$ python3 -q
>>> import numpy as np
>>> np.set_printoptions(precision=2, suppress=True, linewidth=140)
>>> mat = np.load("a.npy")
>>> mat
array([[0, 0, 1, 0, 1, 0, 0, 0],
       [0, 0, 0, 0, 0, 0, 1, 1],
       [1, 0, 0, 0, 0, 1, 0, 0],
       [0, 0, 0, 0, 0, 0, 0, 0],
       [1, 0, 0, 0, 0, 1, 0, 0],
       [0, 0, 1, 0, 1, 0, 0, 0],
       [0, 1, 0, 0, 0, 0, 0, 1],
       [0, 1, 0, 0, 0, 0, 1, 0]])
>>> np.round(np.sort(np.linalg.eigvals(mat).real), 2) + 0
array([-2., -1., -1.,  0.,  0.,  0.,  2.,  2.])
>>> mat @ mat
array([[2, 0, 0, 0, 0, 2, 0, 0],
       [0, 2, 0, 0, 0, 0, 1, 1],
       [0, 0, 2, 0, 2, 0, 0, 0],
       [0, 0, 0, 0, 0, 0, 0, 0],
       [0, 0, 2, 0, 2, 0, 0, 0],
       [2, 0, 0, 0, 0, 2, 0, 0],
       [0, 1, 0, 0, 0, 0, 2, 1],
       [0, 1, 0, 0, 0, 0, 1, 2]])
>>> (np.linalg.matrix_power((mat != 0) + (mat.T != 0) + np.eye(8), 8) > 0).astype(int)
array([[1, 0, 1, 0, 1, 1, 0, 0],
       [0, 1, 0, 0, 0, 0, 1, 1],
       [1, 0, 1, 0, 1, 1, 0, 0],
       [0, 0, 0, 1, 0, 0, 0, 0],
       [1, 0, 1, 0, 1, 1, 0, 0],
       [1, 0, 1, 0, 1, 1, 0, 0],
       [0, 1, 0, 0, 0, 0, 1, 1],
       [0, 1, 0, 0, 0, 0, 1, 1]])
>>> round(np.linalg.eigvalsh(mat).min(), 2)
np.float64(-2.0)
>>> [round(float(np.linalg.det(mat[:i, :i])), 2) + 0 for i in range(1, 9)]
[0.0, 0.0, 0.0, 0.0, 0.0, 0.0, 0.0, 0.0]
>>> A = np.load("mat.npy")
>>> A
array([[-2.,  2.,  2.,  1.,  0.,  1.,  2.,  2.],
       [ 2.,  1.,  4.,  2.,  0.,  2.,  4.,  4.],
       [ 2.,  4.,  1.,  2.,  0.,  2.,  4.,  4.],
       [ 1.,  2.,  2., -2.,  0.,  1.,  2.,  2.],
       [ 0.,  0.,  0.,  0., -3.,  0.,  0.,  0.],
       [ 1.,  2.,  2.,  1.,  0., -2.,  2.,  2.],
       [ 2.,  4.,  4.,  2.,  0.,  2.,  1.,  4.],
       [ 2.,  4.,  4.,  2.,  0.,  2.,  4.,  1.]])
>>> # equal to its transpose
>>> (np.linalg.matrix_power((A != 0) + (A.T != 0) + np.eye(8), 8) > 0).astype(int)
array([[1, 1, 1, 1, 0, 1, 1, 1],
       [1, 1, 1, 1, 0, 1, 1, 1],
       [1, 1, 1, 1, 0, 1, 1, 1],
       [1, 1, 1, 1, 0, 1, 1, 1],
       [0, 0, 0, 0, 1, 0, 0, 0],
       [1, 1, 1, 1, 0, 1, 1, 1],
       [1, 1, 1, 1, 0, 1, 1, 1],
       [1, 1, 1, 1, 0, 1, 1, 1]])
>>> A @ A
array([[22., 26., 26., 13.,  0., 13., 26., 26.],
       [26., 61., 52., 26.,  0., 26., 52., 52.],
       [26., 52., 61., 26.,  0., 26., 52., 52.],
       [13., 26., 26., 22.,  0., 13., 26., 26.],
       [ 0.,  0.,  0.,  0.,  9.,  0.,  0.,  0.],
       [13., 26., 26., 13.,  0., 22., 26., 26.],
       [26., 52., 52., 26.,  0., 26., 61., 52.],
       [26., 52., 52., 26.,  0., 26., 52., 61.]])
>>> (A != 0).astype(int)
array([[1, 1, 1, 1, 0, 1, 1, 1],
       [1, 1, 1, 1, 0, 1, 1, 1],
       [1, 1, 1, 1, 0, 1, 1, 1],
       [1, 1, 1, 1, 0, 1, 1, 1],
       [0, 0, 0, 0, 1, 0, 0, 0],
       [1, 1, 1, 1, 0, 1, 1, 1],
       [1, 1, 1, 1, 0, 1, 1, 1],
       [1, 1, 1, 1, 0, 1, 1, 1]])
>>> round(np.linalg.det(A), 2)
np.float64(-34992.0)
>>> np.flatnonzero(np.linalg.matrix_power((A != 0) + (A.T != 0) + np.eye(8), 8)[5])
array([0, 1, 2, 3, 5, 6, 7])
